$ python -q
>>> import numpy as np
>>> np.set_printoptions(precision=2, suppress=True, linewidth=140)
>>> rnd = lambda a: np.round(a, 2) + 0
>>> M2 = np.array([[3, -3, 1, 1],
...     [-1, 3, -1, 3],
...     [1, 3, 2, -1],
...     [0, 0, 3, 0],
...     [1, 3, 1, 1],
...     [1, 3, -3, 2],
...     [0, -1, -1, -1]])
>>> C = np.array([[7, 1, 9, 8, 1, -5],
...     [9, 2, 3, -1, 6, -2],
...     [-5, 5, -5, 7, -2, 4],
...     [-3, -6, 7, -3, -4, 3]])
>>> rng = np.random.default_rng(88)
>>> data = M2 @ C + 0.02 * rng.normal(size=(7, 6))
>>> rnd(data)
array([[-14.01,  -4.01,  19.98,  31.01, -21.01,  -1.98],
       [ 16.02, -18.01,  26.03, -27.02,   6.97,   3.98],
       [ 26.99,  23.01,   1.04,  21.99,  19.01,  -5.99],
       [-14.99,  15.01, -14.98,  21.  ,  -6.  ,  11.99],
       [ 26.02,   5.98,  19.99,   8.97,  12.98,  -4.  ],
       [ 43.02, -20.02,  47.03, -22.01,  17.02, -16.96],
       [ -1.  ,  -0.97,  -5.  ,  -3.01,   0.  ,  -5.  ]])
>>> W1 = np.array([[2, -2, -1, -1],
...     [-2, -3, -1, 0],
...     [2, 0, -2, -2],
...     [-3, 2, 2, -3],
...     [2, 2, -1, -1],
...     [-1, 2, 1, 3]])
>>> c = np.array([1, -1, 1, 3])
>>> hid = np.maximum(data @ W1 + c, 0)
>>> np.linalg.matrix_rank(hid)
np.int64(4)
>>> (hid > 0).astype(int)
array([[0, 1, 1, 0],
       [1, 0, 0, 1],
       [0, 0, 0, 0],
       [0, 1, 1, 1],
       [1, 0, 0, 0],
       [1, 0, 0, 0],
       [1, 0, 1, 1]])
>>> rnd((hid > 0).mean(axis=0))
array([0.57, 0.29, 0.43, 0.43])
>>> C = np.array([[1, 3, 2], [1, 1, 3], [0, 0, 0], [2, 1, 0]])
>>> W1 @ C
array([[ -2,   3,  -2],
       [ -5,  -9, -13],
       [ -2,   4,   4],
       [ -7, -10,   0],
       [  2,   7,  10],
       [  7,   2,   4]])
>>> M2 = data + rng.integers(-2, 3, (7, 4)) @ rng.integers(-2, 3, (4, 6))
>>> rnd(M2)
array([[-16.01,  -1.01,  19.98,  31.01, -21.01,   0.02],
       [ 13.02, -16.01,  25.03, -29.02,  12.97,   3.98],
       [ 26.99,  20.01,  -2.96,  19.99,  21.01,  -7.99],
       [-12.99,   9.01, -14.98,  17.  ,   2.  ,   7.99],
       [ 27.02,   6.98,  22.99,   9.97,   9.98,  -2.  ],
       [ 46.02, -25.02,  45.03, -20.01,  17.02, -22.96],
       [ -2.  ,  -0.97,  -7.  ,  -4.01,   1.  ,  -5.  ]])
>>> rnd(np.linalg.svd(M2 - data, compute_uv=False))
array([14.82,  9.85,  5.35,  2.98,  0.  ,  0.  ])
>>> arr = np.load("test16.npy")
>>> arr
array([[1, 0, 0, 0, 0, 0, 0, 0],
       [0, 0, 0, 0, 0, 0, 1, 0],
       [0, 0, 0, 0, 0, 0, 0, 1],
       [0, 1, 0, 0, 0, 0, 0, 0],
       [0, 0, 0, 0, 0, 1, 0, 0],
       [0, 0, 0, 0, 1, 0, 0, 0],
       [0, 0, 1, 0, 0, 0, 0, 0],
       [0, 0, 0, 1, 0, 0, 0, 0]])
>>> # splits into 3 blocks
>>> z = rng.permutation(8)
>>> z
array([7, 0, 3, 6, 2, 5, 4, 1])
>>> M2 = arr[z][:, z]
>>> M2
array([[0, 0, 1, 0, 0, 0, 0, 0],
       [0, 1, 0, 0, 0, 0, 0, 0],
       [0, 0, 0, 0, 0, 0, 0, 1],
       [0, 0, 0, 0, 1, 0, 0, 0],
       [1, 0, 0, 0, 0, 0, 0, 0],
       [0, 0, 0, 0, 0, 0, 1, 0],
       [0, 0, 0, 0, 0, 1, 0, 0],
       [0, 0, 0, 1, 0, 0, 0, 0]])
>>> rnd(np.linalg.det(M2)), rnd(np.linalg.det(arr[z]))
(np.float64(-1.0), np.float64(1.0))
>>> rnd(np.sort(np.abs(np.linalg.eigvals(M2))))
array([1., 1., 1., 1., 1., 1., 1., 1.])
>>> rnd(np.linalg.svd(arr, compute_uv=False))
array([1., 1., 1., 1., 1., 1., 1., 1.])
>>> arr @ arr.T
array([[1, 0, 0, 0, 0, 0, 0, 0],
       [0, 1, 0, 0, 0, 0, 0, 0],
       [0, 0, 1, 0, 0, 0, 0, 0],
       [0, 0, 0, 1, 0, 0, 0, 0],
       [0, 0, 0, 0, 1, 0, 0, 0],
       [0, 0, 0, 0, 0, 1, 0, 0],
       [0, 0, 0, 0, 0, 0, 1, 0],
       [0, 0, 0, 0, 0, 0, 0, 1]])
>>> rnd(np.linalg.norm(arr, axis=0))
array([1., 1., 1., 1., 1., 1., 1., 1.])
>>> arr.T @ arr
array([[1, 0, 0, 0, 0, 0, 0, 0],
       [0, 1, 0, 0, 0, 0, 0, 0],
       [0, 0, 1, 0, 0, 0, 0, 0],
       [0, 0, 0, 1, 0, 0, 0, 0],
       [0, 0, 0, 0, 1, 0, 0, 0],
       [0, 0, 0, 0, 0, 1, 0, 0],
       [0, 0, 0, 0, 0, 0, 1, 0],
       [0, 0, 0, 0, 0, 0, 0, 1]])
>>> arr[:, 0] @ arr[:, 4]
np.int64(0)
>>> rnd(np.linalg.pinv(arr))
array([[1., 0., 0., 0., 0., 0., 0., 0.],
       [0., 0., 0., 1., 0., 0., 0., 0.],
       [0., 0., 0., 0., 0., 0., 1., 0.],
       [0., 0., 0., 0., 0., 0., 0., 1.],
       [0., 0., 0., 0., 0., 1., 0., 0.],
       [0., 0., 0., 0., 1., 0., 0., 0.],
       [0., 1., 0., 0., 0., 0., 0., 0.],
       [0., 0., 1., 0., 0., 0., 0., 0.]])
